% ipython --no-banner

In [1]: import numpy as np

In [2]: np.set_printoptions(precision=3, suppress=True, linewidth=160, floatmode="fixed")

In [3]: K = np.load("layer13.npy")

In [4]: print(K)
[[29 16 25 39 26 30]
 [16 34 40 46 37 31]
 [25 40 74 77 58 47]
 [39 46 77 95 70 59]
 [26 37 58 70 53 43]
 [30 31 47 59 43 43]]

In [5]: B = K / np.sqrt((K ** 2).mean(axis=1, keepdims=True))

In [6]: np.linalg.matrix_rank(K - K.mean(axis=1, keepdims=True))
Out[6]: np.int64(5)

In [7]: T = np.stack([K, 4 * K, K[::-1]])

In [8]: (T @ K.T).shape
Out[8]: (3, 6, 6)

In [9]: T.sum(axis=0)
Out[9]: 
array([[175, 111, 172, 254, 173, 193],
       [106, 207, 258, 300, 238, 198],
       [164, 246, 447, 480, 360, 294],
       [220, 270, 459, 552, 408, 342],
       [146, 219, 330, 396, 302, 246],
       [179, 171, 260, 334, 241, 245]])

In [10]: np.linalg.matrix_rank(T)
Out[10]: array([6, 6, 6])

In [11]: ang = np.radians(180)

In [12]: Rm = np.eye(6)

In [13]: Rm[0, 0] = Rm[2, 2] = np.cos(ang)

In [14]: Rm[0, 2], Rm[2, 0] = -np.sin(ang), np.sin(ang)

In [15]: Rm.round(3) + 0
Out[15]: 
array([[-1.000,  0.000,  0.000,  0.000,  0.000,  0.000],
       [ 0.000,  1.000,  0.000,  0.000,  0.000,  0.000],
       [ 0.000,  0.000, -1.000,  0.000,  0.000,  0.000],
       [ 0.000,  0.000,  0.000,  1.000,  0.000,  0.000],
       [ 0.000,  0.000,  0.000,  0.000,  1.000,  0.000],
       [ 0.000,  0.000,  0.000,  0.000,  0.000,  1.000]])

In [16]: B = K @ Rm.T

In [17]: np.allclose(K @ K.T, B @ B.T)
Out[17]: True

In [18]: np.linalg.svd(K, compute_uv=False), np.linalg.svd(B, compute_uv=False)
Out[18]: 
(array([289.946,  21.789,   9.961,   4.824,   1.322,   0.157]),
 array([289.946,  21.789,   9.961,   4.824,   1.322,   0.157]))

In [19]: B
Out[19]: 
array([[-29.000,  16.000, -25.000,  39.000,  26.000,  30.000],
       [-16.000,  34.000, -40.000,  46.000,  37.000,  31.000],
       [-25.000,  40.000, -74.000,  77.000,  58.000,  47.000],
       [-39.000,  46.000, -77.000,  95.000,  70.000,  59.000],
       [-26.000,  37.000, -58.000,  70.000,  53.000,  43.000],
       [-30.000,  31.000, -47.000,  59.000,  43.000,  43.000]])

In [20]: np.allclose(np.linalg.norm(K, axis=1), np.linalg.norm(B, axis=1))
Out[20]: True

In [21]: np.abs(B - K).max(axis=0)
Out[21]: array([ 78.000,   0.000, 154.000,   0.000,   0.000,   0.000])

In [22]: np.linalg.matrix_rank(B, rtol=0.1)
Out[22]: np.int64(1)

In [23]: np.argsort(-np.linalg.norm(B, axis=0).round(6), kind="stable")[:3]
Out[23]: array([3, 2, 4])

In [24]: r0 = np.array([1, 0, 0])

In [25]: data = -2 * np.eye(3) + np.outer(r0, r0)

In [26]: print(data)
[[-1.000  0.000  0.000]
 [ 0.000 -2.000  0.000]
 [ 0.000  0.000 -2.000]]

In [27]: (np.linalg.matrix_power((data != 0) + (data.T != 0) + np.eye(3), 3) > 0).astype(int)
Out[27]: 
array([[1, 0, 0],
       [0, 1, 0],
       [0, 0, 1]])

In [28]: round(np.linalg.det(data), 3)
Out[28]: np.float64(-4.0)

In [29]: r0 = np.array([3, 3, 3])

In [30]: B = data + np.outer(r0, np.eye(3)[2])

In [31]: print(np.linalg.matrix_rank(B - data))
1

In [32]: np.linalg.matrix_power(data, 4)
Out[32]: 
array([[ 1.000,  0.000,  0.000],
       [ 0.000, 16.000,  0.000],
       [ 0.000,  0.000, 16.000]])

In [33]: print(np.allclose(data @ data.T, data.T @ data))
True

In [34]: (data + data.T) / 2
Out[34]: 
array([[-1.000,  0.000,  0.000],
       [ 0.000, -2.000,  0.000],
       [ 0.000,  0.000, -2.000]])

In [35]: print((data - data.T) / 2)
[[0.000 0.000 0.000]
 [0.000 0.000 0.000]
 [0.000 0.000 0.000]]
